$ python -q
>>> import numpy as np
>>> import numpy.linalg as la
>>> np.set_printoptions(precision=2, suppress=True, linewidth=160, floatmode="fixed")
>>> J = np.array([[0.1, -1.0, -1.1, 0.5, -1.1, 2.7],
...     [-0.6, -1.1, 0.7, 0.0, 1.7, 0.2],
...     [-1.4, -1.9, -0.2, 0.3, -0.9, 1.4],
...     [0.5, 1.5, 0.1, 0.9, -0.2, -0.8],
...     [-0.5, 0.8, 0.2, -1.0, 1.2, -1.1],
...     [-0.9, -0.1, -0.1, -0.8, -1.3, -0.1]])
>>> J[:, 5] *= 5
>>> J
array([[ 0.10, -1.00, -1.10,  0.50, -1.10, 13.50],
       [-0.60, -1.10,  0.70,  0.00,  1.70,  1.00],
       [-1.40, -1.90, -0.20,  0.30, -0.90,  7.00],
       [ 0.50,  1.50,  0.10,  0.90, -0.20, -4.00],
       [-0.50,  0.80,  0.20, -1.00,  1.20, -5.50],
       [-0.90, -0.10, -0.10, -0.80, -1.30, -0.50]])
>>> w1 = np.array([[-2, -2], [-1, 0], [-1, 0], [0, -1], [-3, 2], [0, 3]])
>>> beta = np.array([-1, -3])
>>> hid = np.maximum(J @ w1 + beta, 0)
>>> (hid > 0).astype(int)
array([[1, 1],
       [0, 1],
       [1, 1],
       [0, 0],
       [0, 0],
       [1, 0]])
>>> hid
array([[ 4.20, 34.60],
       [ 0.00,  4.60],
       [ 6.60, 18.70],
       [ 0.00,  0.00],
       [ 0.00,  0.00],
       [ 4.90,  0.00]])
>>> la.matrix_rank(hid)
np.int64(2)
>>> basis = np.array([[1, -2, -2], [1, 0, 0]])
>>> w1 @ basis
array([[-4,  4,  4],
       [-1,  2,  2],
       [-1,  2,  2],
       [-1,  0,  0],
       [-1,  6,  6],
       [ 3,  0,  0]])
>>> (hid @ basis).round(6).argmax(axis=1)
array([0, 0, 0, 0, 0, 0])
>>> rng = np.random.default_rng(674)
>>> lab = rng.permutation(6)
>>> lab
array([2, 5, 1, 4, 0, 3])
>>> M2 = J[lab][:, lab]
>>> round(np.trace(M2), 2)
np.float64(0.4)
>>> np.sort(np.abs(la.eigvals(M2)))
array([1.18, 1.45, 1.45, 1.94, 1.94, 2.66])
>>> np.allclose(M2, J)
False
>>> O, r_ = la.qr(J)
>>> np.abs(np.diag(r_))
array([1.91, 2.24, 1.22, 1.31, 1.59, 2.30])
>>> np.allclose(r_.T @ r_, J.T @ J)
True
>>> O.shape, r_.shape
((6, 6), (6, 6))
>>> np.round(O.T @ O, 2) + 0
array([[1.00, 0.00, 0.00, 0.00, 0.00, 0.00],
       [0.00, 1.00, 0.00, 0.00, 0.00, 0.00],
       [0.00, 0.00, 1.00, 0.00, 0.00, 0.00],
       [0.00, 0.00, 0.00, 1.00, 0.00, 0.00],
       [0.00, 0.00, 0.00, 0.00, 1.00, 0.00],
       [0.00, 0.00, 0.00, 0.00, 0.00, 1.00]])
>>> round(abs(r_[0, 0]), 2), round(la.norm(J[:, 0]), 2)
(np.float64(1.91), np.float64(1.91))
>>> np.trace(O @ O.T)
np.float64(6.0)
>>> np.round(O @ r_, 2) + 0
array([[ 0.10, -1.00, -1.10,  0.50, -1.10, 13.50],
       [-0.60, -1.10,  0.70,  0.00,  1.70,  1.00],
       [-1.40, -1.90, -0.20,  0.30, -0.90,  7.00],
       [ 0.50,  1.50,  0.10,  0.90, -0.20, -4.00],
       [-0.50,  0.80,  0.20, -1.00,  1.20, -5.50],
       [-0.90, -0.10, -0.10, -0.80, -1.30, -0.50]])
